$ ipython --no-banner

In [1]: import numpy as np

In [2]: np.set_printoptions(precision=1, suppress=True, linewidth=120)

In [3]: M = np.load("dump.npy")

In [4]: print(M)
[[2.3 2. ]
 [2.  2.3]]

In [5]: vals, V = np.linalg.eigh(M)

In [6]: vec = np.array([-2, 0])

In [7]: print((np.sign(V[:, -1].round(6)) == np.sign(V[0, -1].round(6))).astype(int))
[1 1]

In [8]: print(np.linalg.eigvalsh(M[1:, 1:]))
[2.3]

In [9]: print(V * np.abs(vals) @ V.T)
[[2.3 2. ]
 [2.  2.3]]

In [10]: print(vec @ M @ vec / (vec @ vec), np.round(vals[0], 1), vals[-1])
2.3 0.3 4.3

In [11]: print(np.abs(M).sum(axis=1).max(), np.abs(vals).max())
4.3 4.3

In [12]: print(V * np.maximum(vals, 0) @ V.T)
[[2.3 2. ]
 [2.  2.3]]

In [13]: Y = np.array([[0], [-1], [3]])

In [14]: basis = np.array([[1, 0, -2, -1, 2]])

In [15]: J = Y @ basis

In [16]: print(J)
[[ 0  0  0  0  0]
 [-1  0  2  1 -2]
 [ 3  0 -6 -3  6]]

In [17]: U, sv, vt = np.linalg.svd(J)

In [18]: V = vt[:(sv > 1e-8).sum()]

In [19]: rng = np.random.default_rng(577804)

In [20]: vec = J[1] + 4 * J[2] + rng.integers(2) * np.eye(5)[2]

In [21]: print(vec)
[ 11.   0. -21. -11.  22.]

In [22]: print(np.allclose(V.T @ V @ vec, vec))
False

In [23]: print(round(float(np.linalg.norm(vec - V.T @ V @ vec)), 1))
0.8

In [24]: print(np.round(np.diag(V.T @ V), 1) + 0)
[0.1 0.  0.4 0.1 0.4]

In [25]: print(np.round(V.T @ V, 1) + 0)
[[ 0.1  0.  -0.2 -0.1  0.2]
 [ 0.   0.   0.   0.   0. ]
 [-0.2  0.   0.4  0.2 -0.4]
 [-0.1  0.   0.2  0.1 -0.2]
 [ 0.2  0.  -0.4 -0.2  0.4]]
